$ python3 -q
>>> import numpy as np
>>> from numpy import linalg as LA
>>> np.set_printoptions(precision=1, suppress=True, linewidth=200)
>>> def tidy(a):
...     return np.round(a, 1) + 0
... 
>>> W0 = np.load("out9.npy")
>>> W0
array([[ 0,  2,  1,  1,  1,  1,  5],
       [ 1,  0,  1,  1,  1,  0,  5],
       [ 1,  3,  2,  1,  2,  3, 10],
       [ 3,  0,  0,  2,  3,  3, 15],
       [ 0,  2,  2,  1,  0,  2,  0],
       [ 2,  3,  1,  3,  3,  0, 15],
       [ 1,  2,  0,  0,  0,  1,  0]])
>>> f = np.array([1, 1, 3])
>>> np.polyval(f, W0[2])
array([  5,  15,   9,   5,   9,  15, 113])
>>> np.array([np.convolve(row, f, "same") for row in W0])
array([[ 2,  3,  8,  5,  5,  9,  8],
       [ 1,  4,  2,  5,  4,  8,  5],
       [ 4,  8, 12,  9,  8, 19, 19],
       [ 3,  9,  2,  5, 12, 27, 24],
       [ 2,  4,  9,  7,  5,  2,  6],
       [ 5, 10, 13,  9, 12, 24, 15],
       [ 3,  5,  6,  0,  1,  1,  3]])
>>> np.correlate(W0[2], W0[0], "full")
array([ 5, 16, 14, 11, 17, 25, 64, 20, 17, 17, 16, 20,  0])
>>> t3 = np.stack([W0, 4 * W0, W0[::-1]])
>>> LA.matrix_rank(t3.reshape(3, -1))
np.int64(2)
>>> np.einsum("bij,cij->bc", t3, t3)
array([[  722,  2888,   468],
       [ 2888, 11552,  1872],
       [  468,  1872,   722]])
>>> t3.sum(axis=0)
array([[ 1, 12,  5,  5,  5,  6, 25],
       [ 7,  3,  6,  8,  8,  0, 40],
       [ 5, 17, 12,  6, 10, 17, 50],
       [18,  0,  0, 12, 18, 18, 90],
       [ 1, 13, 12,  6,  2, 13, 10],
       [11, 15,  6, 16, 16,  0, 80],
       [ 5, 12,  1,  1,  1,  6,  5]])
>>> t3.shape
(3, 7, 7)
>>> LA.matrix_rank(t3)
array([6, 6, 6])
